$ python3 -q
>>> import numpy as np
>>> np.set_printoptions(precision=3, suppress=True, linewidth=160, legacy="1.25")
>>> def rnd(a):
...     return np.round(a, 3) + 0
... 
>>> K = np.loadtxt("layer1.csv", delimiter=",")
>>> K
array([[  7.,   2.,   4.,  -1.,  -6.,   6.,   4.,  -7.,   4.,  -1.],
       [  1.,  11.,   6.,  -6.,  -1.,  -3.,   3., -13.,   1.,   2.],
       [  3.,   8.,  11.,  -1.,   1.,   2.,   3., -14.,  -3.,   2.],
       [ -4.,   8.,  10.,  -2.,  -7.,  10.,  10., -14.,   1.,  11.],
       [ -1.,   9.,   9.,   6.,  -5.,  16.,   4.,  -7.,  10.,  12.],
       [  1.,   1.,  10.,   2.,   0.,  18.,   1., -16.,  12.,   5.],
       [ -6.,   3.,   9.,  -4.,  -1.,  14.,  10., -10.,  21.,  11.],
       [-13.,   4.,  17.,   1.,   7.,   7.,   7., -16.,  26.,  11.],
       [-13.,  -3.,  17.,  -1.,   1.,  15.,   1., -19.,  23.,  10.],
       [ -9.,  -2.,  14.,   7.,  -7.,  21.,  -6., -14.,  30.,  10.],
       [-15.,  -5.,  17.,   4.,   2.,  29., -15.,  -8.,  22.,   1.],
       [ -7.,   0.,  16.,  -3.,  11.,  30., -16., -15.,  18.,  -5.],
       [-15.,   2.,  19.,   2.,   8.,  27., -19., -13.,  21.,  -1.],
       [-19.,  -5.,  21.,  -4.,   1.,  29., -24.,  -8.,  28.,   2.],
       [-15.,  -2.,  24.,   1.,  -8.,  30., -33.,  -2.,  37.,  -2.],
       [ -6.,  -9.,  23.,  10.,  -7.,  36., -34.,  -6.,  43.,   5.],
       [-13., -15.,  22.,   7.,  -6.,  27., -31., -11.,  50.,  -3.],
       [-14., -20.,  21.,  14.,  -6.,  35., -40., -10.,  45., -12.],
       [-18., -14.,  28.,   5.,   1.,  42., -39.,  -2.,  46., -17.],
       [-15.,  -6.,  19.,   9.,  -5.,  51., -37.,  -8.,  40., -19.],
       [-22., -11.,  13.,  16.,  -6.,  57., -28., -11.,  38., -16.],
       [-17., -15.,  18.,  11., -11.,  55., -29.,  -2.,  34., -21.],
       [-26., -20.,  21.,  11.,  -2.,  48., -29.,   7.,  28., -27.],
       [-19., -17.,  25.,  11.,   4.,  50., -20.,   7.,  19., -23.],
       [-24., -16.,  16.,   2.,   2.,  49., -15.,   8.,  27., -19.],
       [-22.,  -8.,  22.,   1.,   5.,  50., -22.,   7.,  22., -27.],
       [-31., -10.,  20.,   3.,  -3.,  41., -20.,   3.,  26., -20.],
       [-29., -19.,  19.,  12.,  -1.,  48., -25.,  -1.,  20., -12.],
       [-38., -15.,  15.,  11.,  -8.,  39., -26.,  -7.,  25.,  -9.],
       [-33., -23.,  19.,   5.,   0.,  44., -22., -14.,  22.,  -8.],
       [-32., -17.,  21.,  13.,  -6.,  43., -22., -23.,  25.,   1.],
       [-31., -26.,  20.,  10.,  -1.,  41., -16., -16.,  31.,  -5.],
       [-38., -27.,  14.,  18.,   2.,  39., -18., -12.,  25., -14.],
       [-37., -32.,  17.,  19.,   4.,  37.,  -9., -15.,  30.,  -5.],
       [-29., -37.,  15.,  15.,   6.,  31.,  -9., -10.,  30., -12.],
       [-20., -38.,  10.,  23.,  14.,  33.,  -6.,  -5.,  36., -12.],
       [-24., -44.,  15.,  16.,  10.,  31.,  -7., -10.,  45.,  -8.],
       [-32., -36.,  20.,  20.,  12.,  29.,  -8., -14.,  43.,  -1.],
       [-39., -45.,  15.,  16.,  19.,  20.,  -4., -11.,  49.,   6.],
       [-30., -46.,   8.,   9.,  17.,  16.,  -8.,  -4.,  51.,   1.],
       [-26., -51.,   0.,  16.,  25.,   7.,  -8.,  -6.,  51.,   0.],
       [-32., -50.,   3.,  17.,  32.,  16.,   0.,  -8.,  49.,   6.]])
>>> q, R = np.linalg.qr(K)
>>> np.allclose(R.T @ R, K.T @ K)
True
>>> rnd(np.abs(np.diag(R)))
array([146.738,  74.489,  54.123,  28.388,  38.256,  57.829,  54.58 ,  43.729,  52.22 ,  29.815])
>>> rnd(q.T @ q)
array([[1., 0., 0., 0., 0., 0., 0., 0., 0., 0.],
       [0., 1., 0., 0., 0., 0., 0., 0., 0., 0.],
       [0., 0., 1., 0., 0., 0., 0., 0., 0., 0.],
       [0., 0., 0., 1., 0., 0., 0., 0., 0., 0.],
       [0., 0., 0., 0., 1., 0., 0., 0., 0., 0.],
       [0., 0., 0., 0., 0., 1., 0., 0., 0., 0.],
       [0., 0., 0., 0., 0., 0., 1., 0., 0., 0.],
       [0., 0., 0., 0., 0., 0., 0., 1., 0., 0.],
       [0., 0., 0., 0., 0., 0., 0., 0., 1., 0.],
       [0., 0., 0., 0., 0., 0., 0., 0., 0., 1.]])
>>> np.trace(q @ q.T)
10.0
>>> B = np.c_[K[:, :6] @ np.array([[0, 1, -3, -1, -2, 2],
...     [-1, -2, -2, 0, -3, -1],
...     [-2, 0, -2, 0, 3, 0],
...     [3, 2, 2, -2, 1, 2],
...     [-1, 2, 1, -3, 1, -2],
...     [-2, 3, -3, 0, -1, 0]]), np.array([-2, 2, 0, 2, 2, 1, 1, 0, 2, 1, -2, 1, 0, 2, 2, 1, -1, -2, -1, -1, 0, 0, -2, -2, -2, 0, 2, 1, -1, -2, 2, 0, -2, -2, 0, -2, -1, 1, -2, 0, -1, 0])]
>>> B
array([[ -19.,    7.,  -59.,   13.,  -21.,   22.,   -2.],
       [ -34.,  -44.,  -41.,   14.,  -21.,  -19.,    2.],
       [ -38.,   -7.,  -54.,   -4.,    1.,   -6.,    0.],
       [ -47.,   -8.,  -65.,   29.,   -5.,   -6.,    2.],
       [ -36.,   31.,  -74.,    4.,  -13.,   11.,    2.],
       [ -51.,   57.,  -75.,   -5.,    9.,    5.,    1.],
       [ -60.,   20.,  -57.,   17.,   11.,  -21.,    1.],
       [ -56.,   16.,  -15.,  -10.,   66.,  -42.,    0.],
       [ -65.,   38.,  -35.,   12.,   71.,  -27.,    2.],
       [ -40.,   58.,  -53.,   16.,   45.,   12.,    1.],
       [ -77.,   94.,  -56.,    1.,   73.,  -21.,   -2.],
       [-112.,   99.,  -96.,  -20.,   40.,  -42.,    1.],
       [ -96.,   82.,  -66.,  -13.,   64.,  -44.,    0.],
       [-108.,   72.,  -69.,   24.,   84.,  -43.,    2.],
       [ -95.,   65.,  -95.,   37.,   71.,  -10.,    2.],
       [ -72.,  126., -105.,    7.,   75.,   31.,    1.],
       [ -56.,  100.,  -48.,   17.,  111.,   15.,   -1.],
       [ -44.,  147.,  -43.,    4.,  124.,   32.,   -2.],
       [-112.,  148.,  -89.,    5.,  126.,  -14.,   -1.],
       [-102.,  158., -121.,   12.,   58.,    4.,   -1.],
       [ -75.,  191.,  -83.,    8.,   69.,   11.,    0.],
       [ -87.,  178., -109.,   28.,   78.,   25.,    0.],
       [ -83.,  176.,  -48.,   10.,  136.,   -6.,   -2.],
       [-104.,  195.,  -83.,  -15.,  129.,   -7.,   -2.],
       [-110.,  163.,  -69.,   14.,   99.,  -32.,   -2.],
       [-138.,  156., -105.,    5.,   90.,  -44.,    0.],
       [-100.,  112.,  -47.,   34.,  111.,  -40.,    2.],
       [ -78.,  175.,  -34.,    8.,  135.,  -13.,    1.],
       [ -52.,  115.,   11.,   40.,  130.,  -23.,   -1.],
       [ -88.,  155.,  -15.,   23.,  153.,  -33.,   -2.],
       [ -66.,  145.,  -21.,   24.,  142.,   -9.,    2.],
       [ -65.,  162.,    1.,   14.,  168.,  -14.,    0.],
       [ -27.,  173.,   61.,   -4.,  180.,  -17.,   -2.],
       [ -23.,  184.,   72.,  -13.,  207.,  -12.,   -2.],
       [ -16.,  180.,   74.,  -19.,  204.,   -3.,    0.],
       [   7.,  229.,   77.,  -68.,  188.,   16.,   -2.],
       [ -10.,  209.,   79.,  -38.,  220.,    8.,   -1.],
       [ -14.,  191.,   93.,  -44.,  235.,  -12.,    1.],
       [   4.,  181.,  168.,  -50.,  273.,  -39.,   -2.],
       [   8.,  162.,  153.,  -39.,  232.,  -30.,    0.],
       [  60.,  179.,  216.,  -81.,  239.,  -19.,   -1.],
       [  31.,  214.,  208.,  -98.,  256.,  -44.,    0.]])
>>> rnd(np.linalg.lstsq(K, B[:, 0])[0])
array([ 0., -1., -2.,  3., -1., -2.,  0.,  0.,  0.,  0.])
